$ ipython --no-banner

In [1]: import numpy as np

In [2]: import numpy.linalg as la

In [3]: np.set_printoptions(precision=2, suppress=True, linewidth=120, sign=" ")

In [4]: tidy = lambda a: np.round(a, 2) + 0

In [5]: A = np.loadtxt("arr.csv", delimiter=",")

In [6]: A
Out[6]: 
array([[ 1.99,  0.65, -0.21],
       [ 6.36,  2.12, -0.63],
       [ 3.7 ,  1.58,  1.41],
       [ 0.75,  0.42,  0.75],
       [ 7.87,  2.84,  1.03],
       [ 7.85,  3.  ,  1.01],
       [ 6.3 ,  2.06, -0.49],
       [ 8.61,  3.3 ,  1.81],
       [ 6.55,  2.63,  1.97],
       [ 5.72,  2.17,  1.19],
       [ 8.  ,  2.91,  1.05],
       [ 2.88,  1.1 ,  0.59],
       [ 4.18,  1.41, -0.44],
       [ 2.13,  0.75, -0.07],
       [ 4.39,  1.92,  2.12],
       [ 7.9 ,  2.91,  0.95],
       [ 6.52,  2.64,  2.05]])

In [7]: Xs = A - A.mean(axis=0)

In [8]: Uu, sv, Vh = la.svd(Xs, full_matrices=False)

In [9]: print(tidy(Xs.mean(axis=0)))
[ 0.  0.  0.]

In [10]: la.matrix_rank(Xs)
Out[10]: np.int64(3)

In [11]: np.searchsorted(np.cumsum(sv ** 2) / (sv ** 2).sum(), 0.9) + 1
Out[11]: np.int64(1)

In [12]: tidy((sv ** 2).sum() ** 2 / (sv ** 4).sum())
Out[12]: np.float64(1.21)

In [13]: Xs = A - A.mean(axis=0)

In [14]: V = la.svd(Xs)[2][:2]

In [15]: B = Xs - Xs @ V.T @ V

In [16]: tidy(np.diag(V.T @ V))
Out[16]: array([ 0.9 ,  0.13,  0.97])

In [17]: print(tidy((Xs @ V.T).std(axis=0)))
[ 2.55  0.84]

In [18]: la.norm(B, axis=1).round(6).argmax()
Out[18]: np.int64(5)

In [19]: arr = np.load("x.npy")

In [20]: arr
Out[20]: 
array([[ 0.5 ,  0.3 , -0.2 ],
       [ 1.9 , -0.7 , -0.1 ],
       [ 0.3 ,  0.6 , -0.1 ],
       [ 0.2 ,  0.59, -0.15]])

In [21]: G = np.cov(A, rowvar=False)

In [22]: np.argwhere(np.triu(np.abs(np.corrcoef(A.T)) > 0.8, 1))
Out[22]: array([[ 0,  1]])

In [23]: print(G.shape)
(3, 3)
